In [1]: import numpy as np

In [2]: np.set_printoptions(precision=1, suppress=True, linewidth=140, legacy="1.25")

In [3]: K = np.load("block6.npy")

In [4]: K
Out[4]: 
array([[ 3.,  0.,  0.,  0.,  0.,  0.,  0.,  0.,  0.,  0.,  0.],
       [ 0.,  5.,  3.,  0.,  0.,  3.,  3.,  0.,  4., -5., -2.],
       [ 0., -1., -5.,  0.,  3., -3., -4., -3.,  1., -5.,  4.],
       [ 0., -1., -5., -3., -2., -4., -3., -5.,  2., -3., -1.],
       [ 0., -4.,  5., -1.,  3., -4.,  3.,  0.,  0.,  5., -5.],
       [ 0.,  1.,  0.,  4.,  1., -1., -3.,  4., -4., -2., -1.],
       [ 0.,  0.,  1., -1.,  0.,  2., -4., -3., -1.,  2.,  5.],
       [ 0., -2.,  2.,  2.,  1., -2.,  0., -5.,  0.,  3.,  2.],
       [ 0.,  0.,  1.,  5.,  4.,  5., -3., -2.,  3., -3., -3.],
       [ 0.,  0., -1.,  5.,  1.,  0.,  2.,  0.,  2., -4., -2.],
       [ 0.,  2., -5.,  3., -1.,  2.,  1.,  1.,  0., -4.,  5.]])

In [5]: np.sort(np.linalg.eigvals(K).real)
Out[5]: array([-7.4, -4.4, -4.4, -2.3, -2.3, -0.2, -0.2,  2. ,  3. ,  6.5,  6.5])

In [6]: (K != 0).astype(int)
Out[6]: 
array([[1, 0, 0, 0, 0, 0, 0, 0, 0, 0, 0],
       [0, 1, 1, 0, 0, 1, 1, 0, 1, 1, 1],
       [0, 1, 1, 0, 1, 1, 1, 1, 1, 1, 1],
       [0, 1, 1, 1, 1, 1, 1, 1, 1, 1, 1],
       [0, 1, 1, 1, 1, 1, 1, 0, 0, 1, 1],
       [0, 1, 0, 1, 1, 1, 1, 1, 1, 1, 1],
       [0, 0, 1, 1, 0, 1, 1, 1, 1, 1, 1],
       [0, 1, 1, 1, 1, 1, 0, 1, 0, 1, 1],
       [0, 0, 1, 1, 1, 1, 1, 1, 1, 1, 1],
       [0, 0, 1, 1, 1, 0, 1, 0, 1, 1, 1],
       [0, 1, 1, 1, 1, 1, 1, 1, 0, 1, 1]])

In [7]: np.flatnonzero(np.linalg.matrix_power((K != 0) + (K.T != 0) + np.eye(11), 11)[7])
Out[7]: array([ 1,  2,  3,  4,  5,  6,  7,  8,  9, 10])

In [8]: (np.linalg.matrix_power((K != 0) + (K.T != 0) + np.eye(11), 11) > 0).astype(int)
Out[8]: 
array([[1, 0, 0, 0, 0, 0, 0, 0, 0, 0, 0],
       [0, 1, 1, 1, 1, 1, 1, 1, 1, 1, 1],
       [0, 1, 1, 1, 1, 1, 1, 1, 1, 1, 1],
       [0, 1, 1, 1, 1, 1, 1, 1, 1, 1, 1],
       [0, 1, 1, 1, 1, 1, 1, 1, 1, 1, 1],
       [0, 1, 1, 1, 1, 1, 1, 1, 1, 1, 1],
       [0, 1, 1, 1, 1, 1, 1, 1, 1, 1, 1],
       [0, 1, 1, 1, 1, 1, 1, 1, 1, 1, 1],
       [0, 1, 1, 1, 1, 1, 1, 1, 1, 1, 1],
       [0, 1, 1, 1, 1, 1, 1, 1, 1, 1, 1],
       [0, 1, 1, 1, 1, 1, 1, 1, 1, 1, 1]])

In [9]: m1 = np.loadtxt("sample3.csv", delimiter=",")

In [10]: m1
Out[10]: 
array([[ 2., -1.,  1., -3., -2., -2., -3.,  2.],
       [ 0., -4., -9.,  8., -6.,  2., -3.,  5.],
       [ 0.,  6.,  7.,  9.,  0., -6.,  7.,  8.],
       [ 0.,  0., -4.,  3.,  6.,  4.,  3., -5.],
       [ 0., -1., -2.,  5.,  6., -3., -9.,  7.],
       [ 0., -5., -7., -1., -5.,  8.,  6.,  4.],
       [ 0.,  8., -8.,  6., -7.,  2.,  9.,  2.],
       [ 0., -4.,  7., -9.,  0.,  5.,  2.,  8.]])

In [11]: q, evecs = np.linalg.qr(m1[:, :1])[0], np.linalg.qr(m1[:, 1:])[0]

In [12]: sig = np.linalg.svd(q.T @ evecs, compute_uv=False)

In [13]: np.degrees(np.arccos(sig.clip(0, 1)))
Out[13]: array([48.7])

In [14]: q, r_ = np.linalg.qr(m1)

In [15]: np.allclose(r_.T @ r_, m1.T @ m1)
Out[15]: True

In [16]: round(float(np.trace(q @ q.T)), 1)
Out[16]: 8.0

In [17]: q.shape, r_.shape
Out[17]: ((8, 8), (8, 8))

In [18]: np.round(q.T @ q, 1) + 0
Out[18]: 
array([[1., 0., 0., 0., 0., 0., 0., 0.],
       [0., 1., 0., 0., 0., 0., 0., 0.],
       [0., 0., 1., 0., 0., 0., 0., 0.],
       [0., 0., 0., 1., 0., 0., 0., 0.],
       [0., 0., 0., 0., 1., 0., 0., 0.],
       [0., 0., 0., 0., 0., 1., 0., 0.],
       [0., 0., 0., 0., 0., 0., 1., 0.],
       [0., 0., 0., 0., 0., 0., 0., 1.]])

In [19]: np.round(q @ r_, 1) + 0
Out[19]: 
array([[ 2., -1.,  1., -3., -2., -2., -3.,  2.],
       [ 0., -4., -9.,  8., -6.,  2., -3.,  5.],
       [ 0.,  6.,  7.,  9.,  0., -6.,  7.,  8.],
       [ 0.,  0., -4.,  3.,  6.,  4.,  3., -5.],
       [ 0., -1., -2.,  5.,  6., -3., -9.,  7.],
       [ 0., -5., -7., -1., -5.,  8.,  6.,  4.],
       [ 0.,  8., -8.,  6., -7.,  2.,  9.,  2.],
       [ 0., -4.,  7., -9.,  0.,  5.,  2.,  8.]])

In [20]: abs(r_[0, 0]), round(float(np.linalg.norm(m1[:, 0])), 1)
Out[20]: (2.0, 2.0)

In [21]: np.round(np.abs(np.linalg.eigvals(m1)).max(), 1)
Out[21]: 16.9

In [22]: np.linalg.determinant(m1)
AttributeError: module 'numpy.linalg' has no attribute 'determinant'


In [23]: np.sort(np.abs(np.linalg.eigvals(m1)))
Out[23]: array([ 2. ,  5.3,  5.3,  7.7, 11.9, 11.9, 16.9, 16.9])

In [24]: assert m1 == m1.T
ValueError: The truth value of an array with more than one element is ambiguous. Use a.any() or a.all()


In [25]: np.allclose(m1, m1.T)
Out[25]: False

In [26]: m1 @ m1
Out[26]: 
array([[   4.,  -12.,   86.,  -58.,    3.,  -30.,  -22.,   10.],
       [   0.,  -86.,   -2., -184.,   47.,  131.,   22., -132.],
       [   0.,   72.,    1.,  114.,   -1.,   12.,  101.,   95.],
       [   0.,   -6., -139.,   62.,   13.,   31.,  -32.,  -23.],
       [   0.,  -99.,  105.,  -95.,  150.,    5., -135.,   22.],
       [   0.,  -25.,  -66., -139.,  -88.,  139.,  118.,  -35.],
       [   0.,  -19., -210.,    9., -127.,  153.,   98.,  -61.],
       [   0.,   17.,  126.,  -61.,  -69.,   -2.,   98.,  169.]])
